>>> import numpy as np
>>> np.set_printoptions(suppress=True, linewidth=140)
>>> rng = np.random.default_rng(742)
>>> data = np.eye(4, dtype=int)[rng.permutation(4)] * np.array([1, 9, 0, 0])
>>> data
array([[0, 0, 0, 0],
       [0, 0, 0, 0],
       [0, 9, 0, 0],
       [1, 0, 0, 0]])
>>> np.allclose(data[:-1].T @ np.linalg.lstsq(data[:-1].T, data[-1])[0], data[-1])
False
>>> np.abs(np.diag(np.linalg.qr(data)[1])) > 1e-9
array([ True,  True, False, False])
>>> np.linalg.lstsq(data[:-1].T, data[-1])[2]
np.int32(1)
>>> A2 = np.array([[-1, 1, 2], [2, 2, 2], [1, -2, -1], [0, 1, 2]])
>>> np.vstack([data, A2.T]).shape
(7, 4)
>>> np.linalg.matrix_rank(np.vstack([data, A2.T]))
np.int64(4)
>>> np.einsum("ik,kj->ji", data, A2)
array([[ 0,  0, 18, -1],
       [ 0,  0, 18,  1],
       [ 0,  0, 18,  2]])
>>> A2 = np.array([[0, -2, -4], [1, -4, -5]])
>>> Z = np.kron(A2, data)
>>> Z.shape
(8, 12)
>>> Z
array([[  0,   0,   0,   0,   0,   0,   0,   0,   0,   0,   0,   0],
       [  0,   0,   0,   0,   0,   0,   0,   0,   0,   0,   0,   0],
       [  0,   0,   0,   0,   0, -18,   0,   0,   0, -36,   0,   0],
       [  0,   0,   0,   0,  -2,   0,   0,   0,  -4,   0,   0,   0],
       [  0,   0,   0,   0,   0,   0,   0,   0,   0,   0,   0,   0],
       [  0,   0,   0,   0,   0,   0,   0,   0,   0,   0,   0,   0],
       [  0,   9,   0,   0,   0, -36,   0,   0,   0, -45,   0,   0],
       [  1,   0,   0,   0,  -4,   0,   0,   0,  -5,   0,   0,   0]])
>>> Uu, sigma, Vt = np.linalg.svd(data)
>>> evecs = Vt[:(sigma > 1e-8).sum()]
>>> vec = data[0] + 2 * data[2] + rng.integers(2) * np.eye(4)[3]
>>> vec
array([ 0., 18.,  0.,  1.])
>>> np.allclose(evecs.T @ evecs @ vec, vec)
False
>>> np.diag(evecs.T @ evecs)
array([1., 1., 0., 0.])
>>> np.linalg.matrix_rank(np.vstack([data, vec]))
np.int64(3)
>>> round(np.linalg.norm(vec - evecs.T @ evecs @ vec), 3)
np.float64(1.0)
>>> K = np.array([[1, 1, 1, 1, 1, 1, 1, 1],
...     [1, 1, -1, -1, 1, 1, -1, -1],
...     [1, 1, -1, -1, -1, -1, 1, 1],
...     [1, -1, -1, 1, 1, -1, -1, 1]])
>>> np.unravel_index(np.abs(K).argmax(), K.shape)
(np.int64(0), np.int64(0))
>>> np.linalg.matrix_rank(K)
np.int64(4)
>>> np.diff(K, axis=0)
array([[ 0,  0, -2, -2,  0,  0, -2, -2],
       [ 0,  0,  0,  0, -2, -2,  2,  2],
       [ 0, -2,  0,  2,  2,  0, -2,  0]])
>>> K - K[0]
array([[ 0,  0,  0,  0,  0,  0,  0,  0],
       [ 0,  0, -2, -2,  0,  0, -2, -2],
       [ 0,  0, -2, -2, -2, -2,  0,  0],
       [ 0, -2, -2,  0,  0, -2, -2,  0]])
>>> Uu, sigma, Vt = np.linalg.svd(K, full_matrices=False)
>>> Uu.shape, sigma.shape, Vt.shape
((4, 4), (4,), (4, 8))
>>> np.cumsum(sigma ** 2) / np.sum(sigma ** 2)
array([0.25, 0.5 , 0.75, 1.  ])
>>> np.allclose(Uu * sigma @ Vt, K)
True
>>> G = K.T @ K
>>> np.round(np.linalg.eigvalsh(G)[::-1], 3) + 0
array([8., 8., 8., 8., 0., 0., 0., 0.])
>>> G
array([[ 4,  2, -2,  0,  2,  0,  0,  2],
       [ 2,  4,  0, -2,  0,  2,  2,  0],
       [-2,  0,  4,  2,  0,  2,  2,  0],
       [ 0, -2,  2,  4,  2,  0,  0,  2],
       [ 2,  0,  0,  2,  4,  2, -2,  0],
       [ 0,  2,  2,  0,  2,  4,  0, -2],
       [ 0,  2,  2,  0, -2,  0,  4,  2],
       [ 2,  0,  0,  2,  0, -2,  2,  4]])
>>> np.diag(G)
array([4, 4, 4, 4, 4, 4, 4, 4])
>>> np.round(np.linalg.svd(K, compute_uv=False) ** 2, 3)
array([8., 8., 8., 8.])
